$ python3 -q
>>> import numpy as np
>>> from numpy import linalg as LA
>>> np.set_printoptions(precision=2, suppress=True, linewidth=200)
>>> J = np.loadtxt("a.csv", delimiter=",")
>>> print(J)
[[6. 5. 0. 0. 5. 0. 0. 0. 5.]
 [5. 6. 0. 0. 5. 0. 0. 0. 5.]
 [0. 0. 6. 5. 0. 5. 5. 5. 0.]
 [0. 0. 5. 6. 0. 5. 5. 5. 0.]
 [5. 5. 0. 0. 6. 0. 0. 0. 5.]
 [0. 0. 5. 5. 0. 6. 5. 5. 0.]
 [0. 0. 5. 5. 0. 5. 6. 5. 0.]
 [0. 0. 5. 5. 0. 5. 5. 6. 0.]
 [5. 5. 0. 0. 5. 0. 0. 0. 6.]]
>>> rng = np.random.default_rng(41651)
>>> labels = rng.permutation(9)
>>> print(labels)
[4 1 6 0 8 5 3 7 2]
>>> M2 = J[labels][:, labels]
>>> print(round(float(LA.det(M2)), 2), round(LA.det(J[labels]), 2))
546.0 -546.0
>>> print(np.diag(M2))
[6. 6. 6. 6. 6. 6. 6. 6. 6.]
>>> print(np.trace(M2))
54.0
>>> print(np.allclose(M2, J))
False
>>> print(M2)
[[6. 5. 0. 5. 5. 0. 0. 0. 0.]
 [5. 6. 0. 5. 5. 0. 0. 0. 0.]
 [0. 0. 6. 0. 0. 5. 5. 5. 5.]
 [5. 5. 0. 6. 5. 0. 0. 0. 0.]
 [5. 5. 0. 5. 6. 0. 0. 0. 0.]
 [0. 0. 5. 0. 0. 6. 5. 5. 5.]
 [0. 0. 5. 0. 0. 5. 6. 5. 5.]
 [0. 0. 5. 0. 0. 5. 5. 6. 5.]
 [0. 0. 5. 0. 0. 5. 5. 5. 6.]]
>>> Uu, sv, vt = LA.svd(J)
>>> print(np.argmax(sv[:-1] / (sv[1:] + 1e-6)) + 1)
2
>>> print(sv)
[26. 21.  1.  1.  1.  1.  1.  1.  1.]
>>> M2 = Uu[:, :2] @ np.diag(sv[:2]) @ vt[:2]
>>> print(LA.matrix_rank(J, rtol=0.05))
2
>>> print(round(float(LA.norm(J - M2) / LA.norm(J)), 2))
0.08
>>> arr = np.loadtxt("data.csv", delimiter=",")
>>> print(arr)
[[  1.  -3.   9. -27.]
 [  1.  -2.   4.  -8.]
 [  1.  -1.   1.  -1.]
 [  1.   0.   0.   0.]]
>>> t3 = np.stack([arr, 5 * arr, arr[::-1]])
>>> print(LA.det(t3))
[  12. 7500.   12.]
>>> print(LA.norm(t3, axis=(1, 2)))
[ 30.17 150.83  30.17]
>>> print(LA.matrix_rank(t3))
[4 4 4]
>>> print(t3.shape)
(3, 4, 4)
